In [1]: import numpy as np

In [2]: np.set_printoptions(suppress=True, linewidth=140)

In [3]: J = np.array([[-1, 0, -1, -2], [0, -2, 0, 0], [-3, 0, -2, -2], [0, 0, 0, -1]])

In [4]: out = J / np.linalg.norm(J, axis=1, keepdims=True)

In [5]: cov = out @ out.T

In [6]: np.round(np.linalg.norm(out, axis=1), 2)
Out[6]: array([1., 1., 1., 1.])

In [7]: data = np.load("layer11.npy")

In [8]: data
Out[8]: 
array([[ 1., -3.,  0.],
       [-3.,  2., -3.],
       [ 0., -3.,  0.]])

In [9]: round(np.linalg.eigvalsh(data).min(), 2)
Out[9]: np.float64(-3.1)

In [10]: np.all(np.linalg.eigvalsh(data) > 0)
Out[10]: np.False_

In [11]: vec = np.array([2, -2, -3])

In [12]: h1 = np.maximum(data @ vec, 0)

In [13]: np.round(np.tanh(data @ vec), 2)
Out[13]: array([ 1.  , -0.76,  1.  ])

In [14]: np.flatnonzero(h1 > 1e-9)
Out[14]: array([0, 2])

In [15]: Q, vecs = np.linalg.qr(data[:, :2])[0], np.linalg.qr(data[:, 2:])[0]

In [16]: sigma = np.linalg.svd(Q.T @ vecs, compute_uv=False)

In [17]: round(np.linalg.norm(Q @ Q.T - vecs @ vecs.T, 2), 2)
Out[17]: np.float64(1.0)

In [18]: sigma.round(2)
Out[18]: array([0.97])

In [19]: hat = np.triu(np.array([[2, -1, 0], [1, -1, 2], [1, 1, 2]]), 1) + np.eye(3)

In [20]: out = hat @ data @ np.linalg.inv(hat)

In [21]: np.trace(out), np.trace(data)
Out[21]: (np.float64(3.0), np.float64(3.0))

In [22]: round(np.linalg.det(out), 2)
Out[22]: np.float64(-9.0)

In [23]: hat @ data - data @ hat
Out[23]: 
array([[ 3., -1.,  9.],
       [ 0., -9., -4.],
       [ 0.,  0.,  6.]])

In [24]: evals, vecs = np.linalg.eig(data)

In [25]: np.round(np.sort(np.linalg.eigvals(np.linalg.inv(data))), 2)
Out[25]: array([-0.32,  0.18,  1.92])

In [26]: np.round(data @ vecs[:, 0] - evals[0] * vecs[:, 0], 2) + 0
Out[26]: array([0., 0., 0.])

In [27]: M = np.loadtxt("data.csv", delimiter=",")

In [28]: M
Out[28]: 
array([[-1.,  0.,  0.,  0.,  0.],
       [ 0., -1., -2., -2., -2.],
       [ 0., -2., -1., -2., -2.],
       [ 0., -2., -2., -1., -2.],
       [ 0., -2., -2., -2., -1.]])

In [29]: out = M / np.sqrt((M ** 2).mean(axis=1, keepdims=True))

In [30]: out[1].round(2)
Out[30]: array([ 0.  , -0.62, -1.24, -1.24, -1.24])

In [31]: np.round(M - M.mean(axis=1, keepdims=True), 2)
Out[31]: 
array([[-0.8,  0.2,  0.2,  0.2,  0.2],
       [ 1.4,  0.4, -0.6, -0.6, -0.6],
       [ 1.4, -0.6,  0.4, -0.6, -0.6],
       [ 1.4, -0.6, -0.6,  0.4, -0.6],
       [ 1.4, -0.6, -0.6, -0.6,  0.4]])

In [32]: np.linalg.matrix_rank(M - M.mean(axis=1, keepdims=True))
Out[32]: np.int64(4)

In [33]: np.round(np.linalg.norm(out, axis=1), 2)
Out[33]: array([2.24, 2.24, 2.24, 2.24, 2.24])

In [34]: evals, vecs = np.linalg.eigh(M)

In [35]: vec = np.array([-1, -3, -2, 0, 1])

In [36]: np.round(vecs * np.maximum(evals, 0) @ vecs.T, 2)
Out[36]: 
array([[ 0.  ,  0.  ,  0.  ,  0.  ,  0.  ],
       [ 0.  ,  0.75, -0.25, -0.25, -0.25],
       [ 0.  , -0.25,  0.75, -0.25, -0.25],
       [ 0.  , -0.25, -0.25,  0.75, -0.25],
       [ 0.  , -0.25, -0.25, -0.25,  0.75]])

In [37]: np.abs(M).sum(axis=1).max(), np.abs(evals).max()
Out[37]: (np.float64(7.0), np.float64(7.0))

In [38]: E = np.load("x.npy")

In [39]: E
Out[39]: 
array([[3, 4, 5, 2],
       [0, 0, 0, 0],
       [0, 0, 0, 0],
       [4, 4, 3, 3],
       [1, 5, 6, 2],
       [2, 3, 5, 2],
       [6, 5, 5, 4],
       [1, 5, 6, 2],
       [4, 4, 3, 3],
       [0, 0, 0, 0],
       [0, 0, 0, 0],
       [0, 0, 0, 0],
       [3, 3, 3, 3],
       [0, 0, 0, 0],
       [0, 0, 0, 0]])

In [40]: idx = E[:, 3] > np.median(E[:, 3])

In [41]: f = E[idx].mean(axis=0) - E[~idx].mean(axis=0)

In [42]: idx.astype(int)
Out[42]: array([0, 0, 0, 1, 0, 0, 1, 0, 1, 0, 0, 0, 1, 0, 0])

In [43]: np.argsort(-np.abs(f).round(6), kind="stable")
Out[43]: array([0, 3, 1, 2])

In [44]: round(float((((E - E.mean(axis=0)) @ f > 0) == idx).mean()), 2)
Out[44]: 0.73

In [45]: vec = np.array([-2, 1, -2, 3])

In [46]: y = E @ vec

In [47]: np.round(np.linalg.lstsq(E, y)[0], 2)
Out[47]: array([-2.,  1., -2.,  3.])

In [48]: np.round(np.linalg.solve(E.T @ E, E.T @ y), 2)
Out[48]: array([-2.,  1., -2.,  3.])

In [49]: rng = np.random.default_rng(9565)

In [50]: y = y + 0.3 * rng.normal(size=15)

In [51]: y.round(2)
Out[51]: array([-5.81,  0.06,  0.11, -1.04, -2.44, -5.25, -5.11, -2.92, -1.02, -0.25,  0.69,  0.28,  0.15,  0.11,  0.3 ])

In [52]: coef, *_ = np.linalg.lstsq(E, y)

In [53]: round(np.linalg.norm(y - E @ coef), 2)
Out[53]: np.float64(0.98)

In [54]: Xs = E - E.mean(axis=0)

In [55]: Uu, sigma, VT = np.linalg.svd(Xs, full_matrices=False)

In [56]: np.round(sigma ** 2 / (sigma ** 2).sum(), 2) + 0
Out[56]: array([0.87, 0.12, 0.01, 0.  ])

In [57]: np.abs(Uu[:, 0]).argmax()
Out[57]: np.int64(6)

In [58]: np.round(np.abs(VT[-1]), 2)
Out[58]: array([0.35, 0.36, 0.08, 0.86])

In [59]: np.searchsorted(np.cumsum(sigma ** 2) / (sigma ** 2).sum(), 0.9) + 1
Out[59]: np.int64(2)

In [60]: np.abs(VT[0]).argmax()
Out[60]: np.int64(2)

In [61]: (np.sign(Uu[:, 0]) == np.sign(Uu[0, 0])).astype(int)
Out[61]: array([1, 0, 0, 1, 1, 1, 1, 1, 1, 0, 0, 0, 1, 0, 0])

In [62]: Xs = E - E.mean(axis=0)

In [63]: vecs = np.linalg.svd(Xs)[2][:1]

In [64]: out = Xs - Xs @ vecs.T @ vecs

In [65]: np.linalg.norm(out, axis=1).round(6).argmax()
Out[65]: np.int64(4)

In [66]: np.round((Xs @ vecs.T).std(axis=0), 2)
Out[66]: array([3.73])

In [67]: np.round(np.cov(Xs @ vecs.T, rowvar=False), 2)
Out[67]: np.float64(14.9)

In [68]: mat = np.load("m.npy")

In [69]: mat
Out[69]: 
array([[-1.,  0.],
       [ 0., -1.]])

In [70]: round(float(np.linalg.norm(mat[0] - mat[1])), 2)
Out[70]: 1.41

In [71]: round(float(np.linalg.norm(mat, 2)), 2)
Out[71]: 1.0

In [72]: round(float(np.linalg.norm(mat[0], 1)), 2), np.round(np.linalg.norm(mat[0], np.inf), 2)
Out[72]: (1.0, np.float64(1.0))

In [73]: np.round(np.linalg.norm(mat, axis=0), 2)
Out[73]: array([1., 1.])

In [74]: round(np.linalg.norm(mat) ** 2 / np.linalg.norm(mat, 2) ** 2, 2)
Out[74]: np.float64(2.0)

In [75]: evals, vecs = np.linalg.eigh(mat)

In [76]: vec = np.array([5, -3])

In [77]: vec @ mat @ vec / (vec @ vec), evals[0], evals[-1]
Out[77]: (np.float64(-1.0), np.float64(-1.0), np.float64(-1.0))

In [78]: evals, vecs = np.linalg.eig(mat)

In [79]: mat @ vecs[:, 0] - evals[0] * vecs[:, 0]
Out[79]: array([0., 0.])

In [80]: np.round(np.linalg.pinv(mat), 2)
Out[80]: 
array([[-1.,  0.],
       [ 0., -1.]])

In [81]: mat @ mat.T
Out[81]: 
array([[1., 0.],
       [0., 1.]])

In [82]: mat[:, 0] @ mat[:, 1]
Out[82]: np.float64(0.0)

In [83]: Q, vecs = np.linalg.qr(mat[:, :1])[0], np.linalg.qr(mat[:, 1:])[0]

In [84]: sigma = np.linalg.svd(Q.T @ vecs, compute_uv=False)

In [85]: sigma
Out[85]: array([0.])

In [86]: round(float(np.linalg.norm(Q @ Q.T - vecs @ vecs.T, 2)), 2)
Out[86]: 1.0

In [87]: np.degrees(np.arccos(sigma.clip(0, 1)))
Out[87]: array([90.])
